% python3 -q
>>> import numpy as np
>>> from numpy import linalg as LA
>>> np.set_printoptions(precision=2, suppress=True, linewidth=100, legacy="1.25")
>>> rd = lambda a: np.round(a, 2) + 0
>>> W0 = np.loadtxt("case4.csv", delimiter=",")
>>> print(W0)
[[-0.95  0.78 -0.57]
 [-0.69  0.45 -0.29]
 [ 0.27 -0.16  0.1 ]
 [ 0.99 -0.93  0.78]
 [ 0.81 -0.56  0.38]
 [ 0.    0.    0.  ]
 [-0.27  0.16 -0.1 ]
 [ 0.4  -0.24  0.15]
 [-0.93  0.74 -0.54]
 [-0.75  0.51 -0.34]
 [ 0.89 -0.66  0.46]
 [ 0.51 -0.31  0.2 ]
 [-0.96  0.81 -0.6 ]
 [-0.89  0.66 -0.46]
 [-0.75  0.51 -0.34]
 [ 0.98 -0.88  0.69]
 [ 0.91 -0.71  0.5 ]
 [ 0.    0.    0.  ]
 [-0.99  0.91 -0.74]
 [ 0.75 -0.51  0.34]
 [ 0.51 -0.31  0.2 ]
 [ 0.51 -0.31  0.2 ]
 [-1.    0.96 -0.85]
 [-0.69  0.45 -0.29]
 [ 0.4  -0.24  0.15]
 [ 0.14 -0.08  0.05]
 [-0.75  0.51 -0.34]]
>>> # row 14 repeats row 9
>>> print(rd(np.abs(LA.svd(W0)[2][-1])))
[0.25 0.76 0.6 ]
>>> print(LA.matrix_rank(W0, rtol=0.1))
1
>>> print(LA.cond(W0) > 100)
True
>>> print(round(np.log10(LA.cond(W0))))
2
>>> x0 = np.array([0, 3, 2])
>>> target = W0 @ x0
>>> print(rd(target))
[ 1.2   0.77 -0.28 -1.23 -0.92  0.    0.28 -0.42  1.14  0.85 -1.06 -0.53  1.23  1.06  0.85 -1.26
 -1.13  0.    1.25 -0.85 -0.53 -0.53  1.18  0.77 -0.42 -0.14  0.85]
>>> print(rd(LA.solve(W0.T @ W0, W0.T @ target)))
[0. 3. 2.]
>>> try:
...     LA.solve(W0, target)
... except LA.LinAlgError as e:
...     print(repr(e))
... 
LinAlgError('Last 2 dimensions of the array must be square')
>>> print(rd(LA.lstsq(W0, target)[0]))
[0. 3. 2.]
>>> rng = np.random.default_rng(733416)
>>> target = target + 0.1 * rng.normal(size=27)
>>> print(rd(target))
[ 1.23  0.71 -0.38 -1.33 -0.88  0.03  0.43 -0.32  1.07  0.87 -1.04 -0.45  1.16  1.16  0.73 -1.3
 -1.11 -0.04  1.29 -0.94 -0.61 -0.44  1.33  0.94 -0.4  -0.19  0.71]
>>> beta, *_ = LA.lstsq(W0, target)
>>> print(rd(LA.norm(target - W0 @ beta)))
0.4
>>> print(rd(W0.T @ (target - W0 @ beta)))
[0. 0. 0.]
>>> K = np.load("arr.npy")
>>> print(K)
[[ 0 -1 -1  3  2]
 [ 1  2 -1  2  1]
 [ 1  2 -1  2  1]]
>>> # rank 2
>>> print(LA.cond(K) > 100)
True
>>> X = np.load("block9.npy")
>>> print(X)
[[3 3]
 [3 6]]
>>> print(LA.lstsq(K[:-1].T, K[-1])[2])
2
>>> print(rd(K @ LA.pinv(K) @ K))
[[ 0. -1. -1.  3.  2.]
 [ 1.  2. -1.  2.  1.]
 [ 1.  2. -1.  2.  1.]]
>>> try:
...     LA.inv(K)
... except LA.LinAlgError as e:
...     print("failed:", e)
... 
failed: Last 2 dimensions of the array must be square
>>> x0 = np.ones(2)
>>> for _ in range(5):
...     x0 = X @ x0
...     x0 /= LA.norm(x0)
...     print(round(x0 @ X @ x0, 2))
... 
7.85
7.85
7.85
7.85
7.85
>>> print(rd(LA.eigvalsh(X)[-1]))
7.85
>>> print(rd(x0))
[0.53 0.85]
